% python3 -q
>>> import numpy as np
>>> np.set_printoptions(precision=2, suppress=True, linewidth=160, floatmode="fixed")
>>> tidy = lambda a: np.round(a, 2) + 0
>>> data = np.load("case12.npy")
>>> data
array([[ -1,   5,  -9,  -5, -13,   7,  -4,   0,   4,   6],
       [ -3,   1,   7,   0,   5,  -9,   1,   2,  -3,  -5],
       [ -9,   3,   1,  -5,  -5,   3,  -2,   6,  -4,   0],
       [ -1,  -2,  -6,  -1,  -5,  13,  -1,   1,   0,   5]])
>>> def softmax(z):
...     e = np.exp(z - z.max(axis=-1, keepdims=True))
...     return e / e.sum(axis=-1, keepdims=True)
... 
>>> tidy(softmax(data[0]))
array([0.00, 0.09, 0.00, 0.00, 0.00, 0.64, 0.00, 0.00, 0.03, 0.24])
>>> tidy(softmax(data[0] + 4))
array([0.00, 0.09, 0.00, 0.00, 0.00, 0.64, 0.00, 0.00, 0.03, 0.24])
>>> att = data @ data.T / np.sqrt(10)
>>> softmax(att).round(6).argmax(axis=1)
array([0, 1, 2, 3])
>>> tidy(softmax(att)[0] @ data)
array([ -1.00,   5.00,  -9.00,  -5.00, -13.00,   7.00,  -4.00,   0.00,   4.00,   6.00])
>>> tidy(softmax(att + np.triu(np.full(att.shape, -np.inf), 1)))
array([[1.00, 0.00, 0.00, 0.00],
       [0.00, 1.00, 0.00, 0.00],
       [0.00, 0.00, 1.00, 0.00],
       [0.00, 0.00, 0.00, 1.00]])
>>> tidy(softmax(att))
array([[1.00, 0.00, 0.00, 0.00],
       [0.00, 1.00, 0.00, 0.00],
       [0.00, 0.00, 1.00, 0.00],
       [0.00, 0.00, 0.00, 1.00]])
>>> U, s, vt = np.linalg.svd(data)
>>> tidy(s)
array([28.04, 14.66,  9.47,  0.00])
>>> np.argmax(s[:-1] / (s[1:] + 1e-6)) + 1
np.int64(3)
>>> M2 = U[:, :3] @ np.diag(s[:3]) @ vt[:3]
>>> tidy(np.linalg.norm(data - M2) / np.linalg.norm(data))
np.float64(0.0)
>>> tidy(np.linalg.norm(data - M2, 2)), tidy(s[3])
(np.float64(0.0), np.float64(0.0))
>>> tidy(np.abs(data - M2).max())
np.float64(0.0)
>>> tidy(np.linalg.norm(data, 2) / np.linalg.norm(data))
np.float64(0.85)
>>> np.argsort(-np.linalg.norm(data, axis=0).round(6), kind="stable")[:3]
array([5, 4, 2])
>>> np.linalg.cond(data) > 100
np.True_
>>> np.linalg.matrix_rank(data, rtol=0.1)
np.int64(3)
>>> f, r1 = data[0], data[3]
>>> f @ f
np.int64(418)
>>> p = (f @ r1) / (f @ f) * f
>>> np.outer(f, r1)
array([[   1,    2,    6,    1,    5,  -13,    1,   -1,    0,   -5],
       [  -5,  -10,  -30,   -5,  -25,   65,   -5,    5,    0,   25],
       [   9,   18,   54,    9,   45, -117,    9,   -9,    0,  -45],
       [   5,   10,   30,    5,   25,  -65,    5,   -5,    0,  -25],
       [  13,   26,   78,   13,   65, -169,   13,  -13,    0,  -65],
       [  -7,  -14,  -42,   -7,  -35,   91,   -7,    7,    0,   35],
       [   4,    8,   24,    4,   20,  -52,    4,   -4,    0,  -20],
       [   0,    0,    0,    0,    0,    0,    0,    0,    0,    0],
       [  -4,   -8,  -24,   -4,  -20,   52,   -4,    4,    0,   20],
       [  -6,  -12,  -36,   -6,  -30,   78,   -6,    6,    0,   30]])
